$ python3 -q
>>> import numpy as np
>>> np.set_printoptions(suppress=True, linewidth=100)
>>> def rnd(a):
...     return np.round(a, 2) + 0
... 
>>> A = np.load("x.npy")
>>> A
array([[ 1, -8,  8, -7],
       [ 2,  1, -4, -8],
       [-1,  0, -3, -7],
       [ 4, -1, -6,  9],
       [ 4,  1,  2,  8],
       [ 2, -5, -2, -1],
       [ 0, -5, -7,  5]])
>>> other = A / np.linalg.norm(A, axis=1, keepdims=True)
>>> cov = other @ other.T
>>> rnd(np.degrees(np.arccos(np.clip(cov[1, 3], -1, 1))))
np.float64(112.59)
>>> (cov - 2 * np.eye(7)).round(6).argmax(axis=1)
array([5, 2, 1, 6, 3, 6, 3])
>>> rnd(cov[1])
array([ 0.15,  1.  ,  0.93, -0.38, -0.74,  0.28, -0.19])
>>> rnd(np.linalg.norm(other, axis=1))
array([1., 1., 1., 1., 1., 1., 1.])
>>> (np.abs(cov) > 0.9).astype(int)
array([[1, 0, 0, 0, 0, 0, 0],
       [0, 1, 1, 0, 0, 0, 0],
       [0, 1, 1, 0, 1, 0, 0],
       [0, 0, 0, 1, 0, 0, 0],
       [0, 0, 1, 0, 1, 0, 0],
       [0, 0, 0, 0, 0, 1, 0],
       [0, 0, 0, 0, 0, 0, 1]])
>>> vec = np.array([-4, 0, 0, -6])
>>> y = A @ vec
>>> rnd(np.linalg.solve(A.T @ A, A.T @ y))
array([-4.,  0.,  0., -6.])
>>> rnd(np.linalg.pinv(A) @ A)
array([[1., 0., 0., 0.],
       [0., 1., 0., 0.],
       [0., 0., 1., 0.],
       [0., 0., 0., 1.]])
>>> rng = np.random.default_rng(506117)
>>> y = y + 0.02 * rng.normal(size=7)
>>> rnd(y)
array([ 38.01,  39.99,  46.02, -70.01, -63.98,  -1.99, -30.04])
>>> b, *_ = np.linalg.lstsq(A, y)
>>> rnd(b)
array([-4.,  0.,  0., -6.])
>>> def softmax(z):
...     e = np.exp(z - z.max(axis=-1, keepdims=True))
...     return e / e.sum(axis=-1, keepdims=True)
... 
>>> rnd(softmax(A).sum(axis=1))
array([1., 1., 1., 1., 1., 1., 1.])
>>> rnd(softmax(A[3]))
array([0.01, 0.  , 0.  , 0.99])
>>> att = A @ A.T / np.sqrt(4)
>>> softmax(att).round(6).argmax(axis=1)
array([0, 1, 1, 3, 4, 5, 6])
>>> proj = A @ np.linalg.solve(A.T @ A, A.T)
>>> np.trace(proj)
np.float64(4.0)
>>> theta = np.radians(120)
>>> r_ = np.eye(4)
>>> r_[3, 3] = r_[2, 2] = np.cos(theta)
>>> r_[3, 2], r_[2, 3] = -np.sin(theta), np.sin(theta)
>>> rnd(r_)
array([[ 1.  ,  0.  ,  0.  ,  0.  ],
       [ 0.  ,  1.  ,  0.  ,  0.  ],
       [ 0.  ,  0.  , -0.5 ,  0.87],
       [ 0.  ,  0.  , -0.87, -0.5 ]])
>>> other = A @ r_.T
>>> np.allclose(A @ A.T, other @ other.T)
True
>>> rnd(np.linalg.svd(A, compute_uv=False)), rnd(np.linalg.svd(other, compute_uv=False))
(array([19.36, 12.34, 10.88,  5.35]), array([19.36, 12.34, 10.88,  5.35]))
>>> rnd(np.abs(other - A).max(axis=0))
array([ 0.  ,  0.  , 18.06, 15.46])
>>> rnd(np.linalg.det(r_)), rnd(np.trace(r_))
(np.float64(1.0), np.float64(1.0))
>>> M = np.load("run17.npy")
>>> M
array([[18, 16, 26],
       [16, 35, 20],
       [26, 20, 40]])
>>> other = np.array([[1, -2], [2, 2], [0, -2]])
>>> np.linalg.matrix_rank(np.vstack([M, other.T]))
np.int64(3)
>>> np.einsum("ij->j", M)
array([60, 71, 86])
>>> np.einsum("ik,kj->ji", M, other)
array([[ 50,  86,  66],
       [-56,  -2, -92]])
>>> other @ M
Traceback (most recent call last):
  File "<python-input-44>", line 1, in <module>
    other @ M
    ~~~~~~^~~
ValueError: matmul: Input operand 1 has a mismatch in its core dimension 0, with gufunc signature (n?,k),(k,m?)->(n?,m?) (size 3 is different from 2)
>>> vec = np.ones(3)
>>> for _ in range(6):
...     vec = M @ vec
...     vec /= np.linalg.norm(vec)
...     print(round(vec @ M @ vec, 2))
... 
73.95
73.96
73.96
73.96
73.96
73.96
>>> rnd(vec)
array([0.48, 0.55, 0.69])
>>> U, sigma, Vh = np.linalg.svd(M)
>>> rnd(sigma)
array([73.96, 18.5 ,  0.54])
>>> np.argmax(sigma[:-1] / (sigma[1:] + 1e-6)) + 1
np.int64(2)
>>> other = U[:, :2] @ np.diag(sigma[:2]) @ Vh[:2]
>>> rnd(np.linalg.norm(M - other) / np.linalg.norm(M))
np.float64(0.01)
>>> f = np.array([3, 0, 1])
>>> other = M + np.outer(f, np.eye(3)[0])
>>> np.linalg.matrix_rank(other - M)
np.int64(1)
>>> other
array([[21., 16., 26.],
       [16., 35., 20.],
       [27., 20., 40.]])
>>> (M - M.T) / 2
array([[0., 0., 0.],
       [0., 0., 0.],
       [0., 0., 0.]])
>>> M.inv()
Traceback (most recent call last):
  File "<python-input-58>", line 1, in <module>
    M.inv()
    ^^^^^
AttributeError: 'numpy.ndarray' object has no attribute 'inv'
>>> rnd(np.sort(np.abs(np.linalg.eigvals(M))))
array([ 0.54, 18.5 , 73.96])
>>> rnd(np.linalg.det(M))
np.float64(740.0)
>>> assert M == M.T
Traceback (most recent call last):
  File "<python-input-61>", line 1, in <module>
    assert M == M.T
           ^^^^^^^^
ValueError: The truth value of an array with more than one element is ambiguous. Use a.any() or a.all()
>>> K = np.loadtxt("data.csv", delimiter=",")
>>> K
array([[-0.7, -1.2, -0.9,  1.3,  0.3, -0.9, -0.3],
       [ 0.5,  0.3,  0.9,  0.6,  0.3, -0.2,  1.2],
       [ 0.7,  0.3,  0.4,  0. ,  0.1,  0.7, -0.1],
       [-0.9, -1.3, -0.1, -0.3,  0.7,  1.4, -0.9],
       [-0.1, -0.7,  0.6, -1.1,  0.8, -1.2,  0.8],
       [ 0. ,  0.3, -0.5,  0.4,  0.6, -1.9,  1. ]])
>>> other = K / np.sqrt((K ** 2).mean(axis=1, keepdims=True))
>>> rnd(other[0])
array([-0.8 , -1.36, -1.02,  1.48,  0.34, -1.02, -0.34])
>>> np.linalg.matrix_rank(other) == np.linalg.matrix_rank(K)
np.True_
